$ python3 -q
>>> import numpy as np
>>> from numpy import linalg as LA
>>> np.set_printoptions(suppress=True, linewidth=120)
>>> X = np.load("case8.npy")
>>> X
array([[  5.,   6.,   2.,  -9.],
       [  6.,  40.,  12., -54.],
       [  2.,  12.,   8., -18.],
       [ -9., -54., -18.,  85.]])
>>> x0 = np.array([0, 1, 1, 1])
>>> rhs = X @ x0
>>> rhs
array([-1., -2.,  2., 13.])
>>> np.round(LA.solve(X, rhs), 1) + 0
array([0., 1., 1., 1.])
>>> np.round(LA.solve(X, X[:, 2]), 1)
array([-0., -0.,  1.,  0.])
>>> np.round(LA.solve(X.T, X[1]), 1)
array([-0.,  1.,  0.,  0.])
>>> x0 = np.ones(4)
>>> for _ in range(7):
...     x0 = X @ x0
...     x0 /= LA.norm(x0)
...     print(round(x0 @ X @ x0, 1))
... 
4.0
4.0
4.0
4.0
4.0
4.0
4.0
>>> x0
array([0.5, 0.5, 0.5, 0.5])
>>> np.round(np.poly(X), 1)
array([    1.,  -138.,  1560., -6112.,  8064.])
>>> round(float(LA.det(2 * X)), 1), round(float(LA.det(X)), 1)
(129024.0, 8064.0)
>>> m1 = np.load("test14.npy")
>>> m1
array([[ -9. ,   0. ,  -4.3],
       [  5. ,   8.7,   0.4],
       [ -5.5,   2.2,   8. ],
       [  8.4,  -4. ,  -3.6],
       [  7.5,  -6.1,  -2.7],
       [  4.1,  -9.1,   0.5],
       [  9.7,  -0.6,  -2.5],
       [ -3.7,   6.3,   6.8],
       [ -3.6,   4.7,   8.1],
       [  8.1,   5.8,  -0.7],
       [  1.2,   3.4,   9.3],
       [  2.6,  -9.1,  -3.2],
       [  4.6,  -7.3,   5. ],
       [ -1.8,  -2. ,   9.6],
       [ -1.5,   9.2,  -3.7],
       [ -1. ,   5.2,   8.5],
       [  5.6,   0.6,  -8.3],
       [  7.2,  -6.2,   3.2],
       [  0.9,   9. ,  -4.3],
       [  4.9,  -6. ,  -6.3],
       [  8.5,   0.9,   5.2],
       [  6.2,   3. ,  -7.3],
       [  8.8,  -3.3,  -3.5],
       [  1. ,  -0.1, -10. ]])
>>> z = m1[:, 1] > np.median(m1[:, 1])
>>> f = m1[z].mean(axis=0) - m1[~z].mean(axis=0)
>>> f.round(1)
array([-2.3,  9.4,  3.3])
>>> np.argsort(-np.abs(f).round(6), kind="stable")
array([1, 2, 0])
